In [1]: import numpy as np

In [2]: from numpy import linalg as LA

In [3]: np.set_printoptions(precision=2, suppress=True, linewidth=200)

In [4]: F = np.load("out5.npy")

In [5]: F
Out[5]: 
array([[ 64, -48, -48],
       [-48,  36,  36],
       [-48,  36,  36]])

In [6]: x0 = np.array([-2, -1, -3])

In [7]: (F * x0).sum(axis=1)
Out[7]: array([ 64, -48, -48])

In [8]: F * x0
Out[8]: 
array([[-128,   48,  144],
       [  96,  -36, -108],
       [  96,  -36, -108]])

In [9]: np.einsum("ij,j->i", F, x0)
Out[9]: array([ 64, -48, -48])

In [10]: np.argsort(-LA.norm(F, axis=0).round(6), kind="stable")[:3]
Out[10]: array([0, 1, 2])

In [11]: LA.cond(F) > 100
Out[11]: np.True_

In [12]: [round(float(x), 2) for x in LA.svd(F, compute_uv=False)[:3]]
Out[12]: [136.0, 0.0, 0.0]

In [13]: LA.matrix_rank(F, rtol=0.1)
Out[13]: np.int64(1)

In [14]: def softmax(z):
    ...:     e = np.exp(z - z.max(axis=-1, keepdims=True))
    ...:     return e / e.sum(axis=-1, keepdims=True)
    ...: 

In [15]: np.round(softmax(F[2] + 5), 2) + 0
Out[15]: array([0. , 0.5, 0.5])

In [16]: np.round(softmax(F[2]), 2) + 0
Out[16]: array([0. , 0.5, 0.5])

In [17]: softmax(10 * F[2])
Out[17]: array([0. , 0.5, 0.5])

In [18]: scores = F @ F.T / np.sqrt(3)

In [19]: softmax(scores)[2] @ F
Out[19]: array([-48.,  36.,  36.])

In [20]: softmax(scores + np.triu(np.full(scores.shape, -np.inf), 1))
Out[20]: 
array([[1. , 0. , 0. ],
       [0. , 1. , 0. ],
       [0. , 0.5, 0.5]])

In [21]: softmax(scores)
Out[21]: 
array([[1. , 0. , 0. ],
       [0. , 0.5, 0.5],
       [0. , 0.5, 0.5]])

In [22]: C = np.sign(np.array([[-2, -3, -1, 2], [0, 2, -3, -2], [3, -1, -1, -2], [-2, 1, 3, -1]]))

In [23]: Y = (np.tril(C, -1) + np.eye(4)) @ (np.triu(C, 1) + np.eye(4))

In [24]: ev = np.array([-4, -2, 2, 4])

In [25]: X = np.rint(Y * ev @ LA.inv(Y)) + 0

In [26]: print(X)
[[  0.  -6.  -6.  -2.]
 [-16.  14.   6. -10.]
 [ 10. -14.  -8.   6.]
 [-14.  18.  12.  -6.]]

In [27]: O, vecs = LA.qr(X[:, :1])[0], LA.qr(X[:, 1:])[0]

In [28]: s = LA.svd(O.T @ vecs, compute_uv=False)

In [29]: s
Out[29]: array([1.])

In [30]: print(np.round(LA.norm(O @ O.T - vecs @ vecs.T, 2), 2))
1.0

In [31]: np.degrees(np.arccos(s.clip(0, 1)))
Out[31]: array([1.84])

In [32]: print((s > 0.9).sum())
1
